$ ipython --no-banner

In [1]: import numpy as np

In [2]: import numpy.linalg as la

In [3]: np.set_printoptions(suppress=True, linewidth=100)

In [4]: M = np.load("mat.npy")

In [5]: M.round(1) + 0
Out[5]: 
array([[  3.9, -15.8,   3.8,  13.8,  13.8],
       [  3.4, -14.5,   3. ,  12.5,  12.5],
       [  3.2, -14.1,   2.7,  12. ,  12. ],
       [  0.6,  -6.1,  -1.4,   4.4,   4.4],
       [ -0.1,  -2.4,  -2. ,   1.6,   1.6],
       [ -0.1,  -1.9,  -1.9,   1.2,   1.2],
       [ -0.1,  -1.5,  -1.8,   1. ,   1. ],
       [ -0.1,  -1.3,  -1.7,   0.9,   0.9],
       [ -0.1,  -0.7,  -1.3,   0.5,   0.5],
       [ -0.1,  -0.6,  -1.3,   0.5,   0.5],
       [ -0.1,  -0.4,  -1. ,   0.4,   0.4],
       [ -0.1,  -0.2,  -0.8,   0.3,   0.3],
       [ -0.1,  -0.2,  -0.8,   0.3,   0.3],
       [ -0.1,  -0.2,  -0.7,   0.3,   0.3],
       [  0. ,  -0.1,  -0.6,   0.2,   0.2],
       [  0. ,  -0.1,  -0.5,   0.2,   0.2],
       [  0. ,   0. ,   0.1,   0. ,   0. ],
       [ -0.1,  -0.1,   0.3,  -0.3,  -0.3],
       [ -0.2,  -0.2,   0.4,  -0.5,  -0.5],
       [ -0.2,  -0.2,   0.4,  -0.6,  -0.6],
       [ -0.5,  -0.5,   0.1,  -1.3,  -1.3],
       [ -0.7,  -0.6,  -0.1,  -1.7,  -1.7],
       [ -0.9,  -0.6,  -0.3,  -1.9,  -1.9],
       [ -1.5,  -0.9,  -1.2,  -3. ,  -3. ],
       [ -1.7,  -0.9,  -1.6,  -3.5,  -3.5],
       [ -2.8,  -1.1,  -3.4,  -5.5,  -5.5],
       [ -3.1,  -1.1,  -3.9,  -6. ,  -6. ],
       [ -3.1,  -1.1,  -3.9,  -6. ,  -6. ],
       [ -3.5,  -1.2,  -4.6,  -6.7,  -6.7],
       [ -5.2,  -1.2,  -7.5,  -9.7,  -9.7],
       [ -7.7,  -0.9, -12. , -14.2, -14.2],
       [ -8.2,  -0.8, -13. , -15.2, -15.2],
       [ -8.7,  -0.7, -13.8, -16. , -16. ],
       [-11.4,  -0.2, -18.8, -20.8, -20.8]])

In [6]: Uu, sigma, VT = la.svd(M)

In [7]: np.argmax(sigma[:-1] / (sigma[1:] + 1e-6)) + 1
Out[7]: np.int64(3)

In [8]: out = Uu[:, :3] @ np.diag(sigma[:3]) @ VT[:3]

In [9]: print(round(np.abs(M - out).max(), 1))
0.0

In [10]: round(la.norm(M - out) / la.norm(M), 1)
Out[10]: np.float64(0.0)

In [11]: print(la.matrix_rank(M, rtol=0.05))
3

In [12]: la.matrix_rank(out)
Out[12]: np.int64(3)
